$ ipython --no-banner

In [1]: import numpy as np

In [2]: np.set_printoptions(precision=1, suppress=True, linewidth=140, sign=" ")

In [3]: A = np.array([[2, 0, -2, 1, -2, 0, -1],
   ...:     [-2, 2, -1, -3, -1, -4, 0],
   ...:     [1, 3, 2, 2, -1, -6, 2]])

In [4]: print(A)
[[ 2  0 -2  1 -2  0 -1]
 [-2  2 -1 -3 -1 -4  0]
 [ 1  3  2  2 -1 -6  2]]

In [5]: def softmax(z):
   ...:     e = np.exp(z - z.max(axis=-1, keepdims=True))
   ...:     return e / e.sum(axis=-1, keepdims=True)
   ...: 

In [6]: print(softmax(A).sum(axis=1))
[ 1.  1.  1.]

In [7]: print(np.round(softmax(10 * A[0]), 1) + 0)
[ 1.  0.  0.  0.  0.  0.  0.]

In [8]: print(np.round(softmax(A[0] + 2), 1) + 0)
[ 0.6  0.1  0.   0.2  0.   0.1  0. ]

In [9]: att = A @ A.T / np.sqrt(7)

In [10]: print(np.round(softmax(att)[0] @ A, 1) + 0)
[ 2.  0. -2.  1. -2.  0. -1.]

In [11]: x0 = np.array([3, 0, -3, -3, 0, 3, 0])

In [12]: print(A @ x0)
[  9  -6 -27]

In [13]: print(np.sign((A @ x0).round(6)))
[ 1 -1 -1]

In [14]: print((A * x0).sum(axis=1))
[  9  -6 -27]

In [15]: print(np.einsum("ij,j->i", A, x0))
[  9  -6 -27]

In [16]: print(A * x0)
[[  6   0   6  -3   0   0   0]
 [ -6   0   3   9   0 -12   0]
 [  3   0  -6  -6   0 -18   0]]

In [17]: print(A @ np.ones(7))
[-2. -9.  3.]

In [18]: print(A @ np.eye(7)[1])
[ 0.  2.  3.]

In [19]: mat = np.array([[0.1, 0.0, -3.0, -1.0, -3.0],
    ...:     [-2.0, -2.9, 3.0, -1.0, 3.0],
    ...:     [0.0, -3.0, -2.9, -3.0, 2.0],
    ...:     [-3.0, -3.0, 1.0, -2.9, -1.0],
    ...:     [0.0, 0.0, -3.0, -1.0, -2.9]])

In [20]: print(mat)
[[ 0.1  0.  -3.  -1.  -3. ]
 [-2.  -2.9  3.  -1.   3. ]
 [ 0.  -3.  -2.9 -3.   2. ]
 [-3.  -3.   1.  -2.9 -1. ]
 [ 0.   0.  -3.  -1.  -2.9]]

In [21]: proj = np.triu(np.array([[8, 0, 8, -5, -1],
    ...:     [8, 9, -1, 9, 7],
    ...:     [4, -6, 5, 8, 8],
    ...:     [9, -4, -9, -6, -7],
    ...:     [-1, 5, -4, -1, -9]]), 1) + np.eye(5)

In [22]: other = proj @ mat @ np.linalg.inv(proj)

In [23]: print(np.trace(other), np.trace(mat))
-11.5 -11.5

In [24]: print(other)
[[    15.1     -9.    -158.    1411.   11240. ]
 [   -29.     -26.9    199.   -1526.  -12143. ]
 [   -24.     -27.     146.1  -1080.   -8593. ]
 [    -3.      -3.      43.    -327.9  -2602. ]
 [     0.       0.      -3.      23.     182.1]]

In [25]: print(np.round(np.linalg.det(other), 1))
6.8

In [26]: print(np.poly(other))
[  1.   11.5  60.3 151.2  51.9  -6.8]

In [27]: print(np.linalg.matrix_rank(other))
5
